% ipython --no-banner

In [1]: import numpy as np

In [2]: from numpy import linalg as LA

In [3]: np.set_printoptions(precision=3, suppress=True, linewidth=100)

In [4]: A = np.array([[-1, 2, -3, -2], [-2, -1, 2, -3], [-3, -2, -1, 2], [2, -3, -2, -1]])

In [5]: Y = np.array([[1, 1, -1], [0, 2, 1], [-2, 1, 2], [-1, -1, -1]])

In [6]: print(LA.matrix_rank(A @ Y))
3

In [7]: x = np.array([0, -2, 0, -3])

In [8]: print(A @ np.eye(4)[2])
[-3.  2. -1. -2.]

In [9]: print(A @ (2 * x))
[ 4 22 -4 18]

In [10]: print((A @ x).argmax())
1

In [11]: q, R = LA.qr(A)

In [12]: print(np.trace(q @ q.T))
4.0

In [13]: print(q @ R)
[[-1.  2. -3. -2.]
 [-2. -1.  2. -3.]
 [-3. -2. -1.  2.]
 [ 2. -3. -2. -1.]]

In [14]: print(np.allclose(R.T @ R, A.T @ A))
True

In [15]: print(R.round(3) + 0)
[[ 4.243  0.    -0.471  0.   ]
 [ 0.     4.243  0.    -0.471]
 [ 0.     0.     4.216  0.   ]
 [ 0.     0.     0.    -4.216]]

In [16]: print(np.round(q.T @ q, 3) + 0)
[[1. 0. 0. 0.]
 [0. 1. 0. 0.]
 [0. 0. 1. 0.]
 [0. 0. 0. 1.]]

In [17]: print(q.shape, R.shape)
(4, 4) (4, 4)

In [18]: Y = LA.inv(A)

In [19]: print(np.allclose(Y, A.T))
False

In [20]: print((np.abs(Y) > 1e-9).astype(int))
[[1 1 1 1]
 [1 1 1 1]
 [1 1 1 1]
 [1 1 1 1]]

In [21]: print(LA.det(A) * Y)
[[-24. -32. -56.  32.]
 [ 32. -24. -32. -56.]
 [-56.  32. -24. -32.]
 [-32. -56.  32. -24.]]

In [22]: print(round(float(LA.slogdet(A)[0]), 3))
1.0

In [23]: T = np.stack([A, 5 * A, A[::-1]])

In [24]: print(LA.matrix_rank(T.reshape(3, -1)))
2

In [25]: print(LA.det(T))
[   320. 200000.    320.]

In [26]: print((T @ A.T).shape)
(3, 4, 4)

In [27]: K = np.load("data.npy")

In [28]: print(K)
[[ 4.899  0.727  5.155  5.799]
 [ 0.694 -2.662  1.745 -2.611]
 [ 1.407 -2.888  1.575 -1.187]
 [ 3.281  0.01   3.658  2.562]
 [ 0.597 -3.897 -1.008 -2.806]
 [ 0.385 -3.944 -4.239 -3.231]
 [ 3.416  0.247  3.752  2.831]
 [ 2.114 -2.438 -3.089  0.227]
 [ 2.825 -1.483  3.563  1.65 ]
 [ 2.373  0.124  9.993  0.746]]

In [29]: Ac = (K - K.mean(axis=0)) / K.std(axis=0)

In [30]: print(Ac.std(axis=0))
[1. 1. 1. 1.]

In [31]: coef = LA.lstsq(np.delete(Ac, 3, axis=1), Ac[:, 3])[0]

In [32]: print(coef.round(3) + 0)
[1. 0. 0.]
